% ipython --no-banner

In [1]: import numpy as np

In [2]: np.set_printoptions(precision=3, suppress=True, linewidth=140)

In [3]: def rnd(a):
   ...:     return np.round(a, 3) + 0
   ...: 

In [4]: W0 = np.array([[-45, -5, 5], [4, -40, 1], [-2, 3, -2]])

In [5]: print(rnd(np.linalg.det(2 * W0)), rnd(np.linalg.det(W0)))
-30680.0 -3835.0

In [6]: print(rnd(np.linalg.det(W0[::-1])))
3835.0

In [7]: print(np.einsum("ij,ji->", W0, W0))
3575

In [8]: print(rnd(np.poly(W0)))
[   1.   87. 1997. 3835.]

In [9]: print(np.kron(np.eye(2, dtype=int), W0))
[[-45  -5   5   0   0   0]
 [  4 -40   1   0   0   0]
 [ -2   3  -2   0   0   0]
 [  0   0   0 -45  -5   5]
 [  0   0   0   4 -40   1]
 [  0   0   0  -2   3  -2]]

In [10]: print(rnd(np.linalg.eigvals(W0)))
[-42.445+4.04j -42.445-4.04j  -2.11 +0.j  ]

In [11]: print(np.einsum("ii->", W0))
-87

In [12]: out = np.linalg.inv(W0)

In [13]: print(rnd(np.linalg.det(W0) * out))
[[  77.    5.  195.]
 [   6.  100.   65.]
 [ -68.  145. 1820.]]

In [14]: print(rnd(np.linalg.cond(W0)))
21.854

In [15]: print(rnd(W0 @ out))
[[1. 0. 0.]
 [0. 1. 0.]
 [0. 0. 1.]]

In [16]: U, sigma, Vt = np.linalg.svd(W0)

In [17]: print(np.argmax(sigma[:-1] / (sigma[1:] + 1e-6)) + 1)
2

In [18]: out = U[:, :2] @ np.diag(sigma[:2]) @ Vt[:2]

In [19]: print(rnd(np.linalg.norm(W0 - out) / np.linalg.norm(W0)))
0.034

In [20]: print(rnd(out))
[[-45.007  -5.003   4.933]
 [  4.018 -39.993   1.168]
 [ -1.783   3.082   0.065]]

In [21]: r = np.linalg.matrix_rank(out)

In [22]: print(r)
2

In [23]: N = np.linalg.svd(out)[2][r:].T

In [24]: print(rnd(N[:, 0] / N[np.abs(N[:, 0]).round(6).argmax(), 0]))
[0.105 0.04  1.   ]

In [25]: print(rnd(out @ N))
[[0.]
 [0.]
 [0.]]

In [26]: print(np.allclose(out @ N, 0))
True

In [27]: out = W0 / np.linalg.norm(W0, axis=1, keepdims=True)

In [28]: cov = out @ out.T

In [29]: print(rnd(cov[2]))
[ 0.346 -0.784  1.   ]

In [30]: print(rnd(cov))
[[ 1.     0.014  0.346]
 [ 0.014  1.    -0.784]
 [ 0.346 -0.784  1.   ]]

In [31]: print(rnd(np.linalg.norm(out, axis=1)))
[1. 1. 1.]

In [32]: m1 = np.maximum(np.array([[9, -3, -5],
    ...:     [2, -9, 7],
    ...:     [7, 3, -1],
    ...:     [1, -8, 3],
    ...:     [-3, 8, -1],
    ...:     [-7, 5, -9],
    ...:     [5, -4, -3],
    ...:     [-7, -9, -5],
    ...:     [-7, 4, -9],
    ...:     [-1, 4, -4],
    ...:     [5, 2, -1],
    ...:     [-6, 9, -7],
    ...:     [-7, -2, -5],
    ...:     [2, -7, 2],
    ...:     [-9, 3, -9],
    ...:     [1, 1, 4],
    ...:     [-2, 2, 4],
    ...:     [3, 8, 0],
    ...:     [-8, 4, -4],
    ...:     [-1, 0, -7],
    ...:     [-6, -2, 5],
    ...:     [-4, 3, -1],
    ...:     [0, 8, -9],
    ...:     [3, 5, -4],
    ...:     [0, -4, 6],
    ...:     [1, -4, 1]]) @ np.array([[-2, 0, 1, -1, 1, 2, 0, -1, -1, 0],
    ...:     [1, -1, -1, 1, 2, 2, -2, 0, 2, -2],
    ...:     [-1, 0, 0, -2, -1, -2, 2, -2, -1, 0]]) + np.array([0, 2, -2, 1, 1, 0, 2, 0, -2, 2]), 0)

In [33]: print(m1)
[[ 0  5 10  0  9 22  0  1  0  8]
 [ 0 11  9  0  0  0 34  0  0 20]
 [ 0  0  2  0 15 22  0  0  0  0]
 [ 0 10  7  0  0  0 24  0  0 18]
 [15  0  0 14 15 12  0  5 18  0]
 [28  0  0 31 13 14  0 25 24  0]
 [ 0  6  7  0  1  8  4  1  0 10]
 [10 11  0  9  0  0 10 17  0 20]
 [27  0  0 30 11 12  0 25 22  0]
 [10  0  0 14 12 14  0  9 11  0]
 [ 0  0  1  0 11 16  0  0  0  0]
 [28  0  0 30 20 20  0 20 29  0]
 [17  4  0 16  0  0  0 17  6  6]
 [ 0  9  7  0  0  0 20  0  0 16]
 [30  0  0 31  7  6  0 27 22  0]
 [ 0  1  0  0  0  0  8  0  0  0]
 [ 2  0  0  0  0  0  6  0  0  0]
 [ 2  0  0  6 20 22  0  0 11  0]
 [24  0  0 21  5  0  0 16 18  0]
 [ 9  2  0 16  7 12  0 15  6  2]
 [ 5  4  0  0  0  0 16  0  0  6]
 [12  0  0 10  4  0  0  6  9  0]
 [17  0  0 27 26 34  0 18 23  0]
 [ 3  0  0 11 18 24  0  5  9  0]
 [ 0  6  2  0  0  0 22  0  0 10]
 [ 0  6  3  0  0  0 12  0  0 10]]

In [34]: P = m1 @ np.linalg.solve(m1.T @ m1, m1.T)

In [35]: print(rnd(np.linalg.eigvalsh(P)))
[0. 0. 0. 0. 0. 0. 0. 0. 0. 0. 0. 0. 0. 0. 0. 0. 1. 1. 1. 1. 1. 1. 1. 1. 1. 1.]

In [36]: out = np.c_[m1[:, :8] @ np.array([[3, 1, 0, 5, 2, 1, 2, 5],
    ...:     [0, 1, 3, 0, 5, 4, 2, 5],
    ...:     [2, 4, 3, 4, 0, 4, 1, 3],
    ...:     [2, 5, 2, 1, 1, 4, 0, 4],
    ...:     [0, 2, 2, 0, 0, 0, 0, 1],
    ...:     [1, 2, 5, 5, 4, 2, 5, 5],
    ...:     [3, 3, 1, 2, 2, 0, 0, 0],
    ...:     [4, 4, 1, 1, 2, 2, 1, 2]]), np.array([6, -3, -9, 5, -5, -4, -3, 6, -7, 4, -5, 1, 2, 6, -4, -4, 8, 4, -5, 7, -6, -6, 8, 5, 6, -9])]

In [37]: print(out)
[[ 46 111 174 151 115 106 131 176   6]
 [120 149  94 104 123  80  31  82  -3]
 [ 26  82 146 118  88  52 112 131  -9]
 [ 86 110  75  76  98  68  27  71   5]
 [105 159 123 154 102 105  95 216  -5]
 [260 337 183 266 193 230 151 397  -4]
 [ 38  68  86  77  72  70  60  94  -3]
 [146 164  78  96 138 124  59 175   6]
 [253 323 167 250 182 221 139 376  -7]
 [108 168 131 143 108 112  99 206   4]
 [ 18  58 105  84  64  36  81  94  -5]
 [244 338 220 290 206 228 176 420   1]
 [151 169  61 118 104 131  59 203   2]
 [ 74  97  68  68  85  64  25  66   6]
 [266 319 133 238 169 220 117 365  -4]
 [ 24  25  11  16  21   4   2   5  -4]
 [ 24  20   6  22  16   2   4  10   8]
 [ 40 116 162 126  98  70 114 164   4]
 [178 203  68 157 101 140  64 241  -5]
 [131 189 127 136 122 135  97 216   7]
 [ 63  57  28  57  62  21  18  45  -6]
 [ 80  94  34  76  46  64  30 116  -6]
 [211 344 294 300 233 229 222 425   8]
 [ 75 162 183 151 123 105 131 207   5]
 [ 70  80  46  52  74  32  14  36   6]
 [ 42  54  39  36  54  36  15  39  -9]]

In [38]: print(rnd(np.linalg.norm(np.linalg.qr(m1)[0].T @ out, axis=0) ** 2 / ((out ** 2).sum(axis=0) + 1e-12)))
[1.    1.    1.    1.    1.    1.    1.    1.    0.395]

In [39]: print(np.linalg.matrix_rank(out))
9

In [40]: print(np.linalg.matrix_rank(np.c_[m1, out]))
11

In [41]: X = np.loadtxt("a.csv", delimiter=",")

In [42]: print(rnd(X))
[[ 0.904 -0.101 -0.095 -0.125  0.046 -0.109 -0.145 -0.103 -0.026 -0.032  0.066]
 [-0.101  0.894 -0.101 -0.131  0.049 -0.114 -0.153 -0.109 -0.028 -0.033  0.07 ]
 [-0.095 -0.101  0.905 -0.124  0.046 -0.108 -0.145 -0.103 -0.026 -0.032  0.066]
 [-0.125 -0.131 -0.124  0.837  0.06  -0.142 -0.189 -0.134 -0.034 -0.041  0.086]
 [ 0.046  0.049  0.046  0.06   0.978  0.053  0.07   0.05   0.013  0.015 -0.032]
 [-0.109 -0.114 -0.108 -0.142  0.053  0.877 -0.165 -0.117 -0.03  -0.036  0.075]
 [-0.145 -0.153 -0.145 -0.189  0.07  -0.165  0.78  -0.156 -0.04  -0.048  0.1  ]
 [-0.103 -0.109 -0.103 -0.134  0.05  -0.117 -0.156  0.889 -0.028 -0.034  0.071]
 [-0.026 -0.028 -0.026 -0.034  0.013 -0.03  -0.04  -0.028  0.993 -0.009  0.018]
 [-0.032 -0.033 -0.032 -0.041  0.015 -0.036 -0.048 -0.034 -0.009  0.989  0.022]
 [ 0.066  0.07   0.066  0.086 -0.032  0.075  0.1    0.071  0.018  0.022  0.954]]

In [43]: x = np.array([1, 2, 2, 0, 1, 1, 1, 0, 2, 1, 2])

In [44]: print(rnd(np.einsum("ij,j->i", X, x)))
[ 0.353  1.318  1.355 -0.843  1.313  0.266  0.019 -0.697  1.823  0.785  2.448]

In [45]: rng = np.random.default_rng(2580)

In [46]: labels = rng.permutation(11)

In [47]: print(labels)
[ 7  2  4  0  3 10  9  6  8  1  5]

In [48]: out = X[labels][:, labels]

In [49]: print(rnd(np.sort(np.abs(np.linalg.eigvals(out)))))
[0. 1. 1. 1. 1. 1. 1. 1. 1. 1. 1.]

In [50]: print(np.allclose(out, X))
False

In [51]: print(rnd(np.trace(out)))
10.0

In [52]: print(rnd(np.diag(out)))
[0.889 0.905 0.978 0.904 0.837 0.954 0.989 0.78  0.993 0.894 0.877]

In [53]: print(rnd(out))
[[ 0.889 -0.103  0.05  -0.103 -0.134  0.071 -0.034 -0.156 -0.028 -0.109 -0.117]
 [-0.103  0.905  0.046 -0.095 -0.124  0.066 -0.032 -0.145 -0.026 -0.101 -0.108]
 [ 0.05   0.046  0.978  0.046  0.06  -0.032  0.015  0.07   0.013  0.049  0.053]
 [-0.103 -0.095  0.046  0.904 -0.125  0.066 -0.032 -0.145 -0.026 -0.101 -0.109]
 [-0.134 -0.124  0.06  -0.125  0.837  0.086 -0.041 -0.189 -0.034 -0.131 -0.142]
 [ 0.071  0.066 -0.032  0.066  0.086  0.954  0.022  0.1    0.018  0.07   0.075]
 [-0.034 -0.032  0.015 -0.032 -0.041  0.022  0.989 -0.048 -0.009 -0.033 -0.036]
 [-0.156 -0.145  0.07  -0.145 -0.189  0.1   -0.048  0.78  -0.04  -0.153 -0.165]
 [-0.028 -0.026  0.013 -0.026 -0.034  0.018 -0.009 -0.04   0.993 -0.028 -0.03 ]
 [-0.109 -0.101  0.049 -0.101 -0.131  0.07  -0.033 -0.153 -0.028  0.894 -0.114]
 [-0.117 -0.108  0.053 -0.109 -0.142  0.075 -0.036 -0.165 -0.03  -0.114  0.877]]
